$ python -q
>>> import numpy as np
>>> np.set_printoptions(precision=2, suppress=True, linewidth=140, legacy="1.25")
>>> J = np.arange(54).reshape(9, 6) + -2
>>> J
array([[-2, -1,  0,  1,  2,  3],
       [ 4,  5,  6,  7,  8,  9],
       [10, 11, 12, 13, 14, 15],
       [16, 17, 18, 19, 20, 21],
       [22, 23, 24, 25, 26, 27],
       [28, 29, 30, 31, 32, 33],
       [34, 35, 36, 37, 38, 39],
       [40, 41, 42, 43, 44, 45],
       [46, 47, 48, 49, 50, 51]])
>>> # rows and columns are dependent
>>> round(float(np.trace(np.linalg.pinv(J) @ J)), 2)
2.0
>>> np.round(J @ np.linalg.pinv(J) @ J, 2) + 0
array([[-2., -1.,  0.,  1.,  2.,  3.],
       [ 4.,  5.,  6.,  7.,  8.,  9.],
       [10., 11., 12., 13., 14., 15.],
       [16., 17., 18., 19., 20., 21.],
       [22., 23., 24., 25., 26., 27.],
       [28., 29., 30., 31., 32., 33.],
       [34., 35., 36., 37., 38., 39.],
       [40., 41., 42., 43., 44., 45.],
       [46., 47., 48., 49., 50., 51.]])
>>> np.unique(J.round(6), axis=0).shape
(9, 6)
>>> O, _ = np.linalg.qr(np.array([[-0.8, 1.8, -0.2, 1.2],
...     [-0.4, -0.5, 1.5, 0.4],
...     [0.3, -0.5, -2.5, 1.1],
...     [-1.6, 0.4, 2.4, -1.1]]))
>>> feats = -3 * O
>>> feats
array([[ 1.29, -2.42,  0.57,  1.06],
       [ 0.65,  1.34, -0.52,  2.55],
       [-0.48,  0.59,  2.87,  0.4 ],
       [ 2.58,  0.99,  0.38, -1.1 ]])
>>> T = np.stack([feats, 3 * feats, feats[::-1]])
>>> np.linalg.norm(T, axis=(1, 2))
array([ 6., 18.,  6.])
>>> np.round(np.einsum("bij,cij->bc", T, T), 2) + 0
array([[ 36., 108.,   0.],
       [108., 324.,   0.],
       [  0.,   0.,  36.]])
>>> np.linalg.det(T)
array([  -81., -6561.,   -81.])
>>> (T @ feats.T).shape
(3, 4, 4)
>>> np.linalg.matrix_rank(T.reshape(3, -1))
2
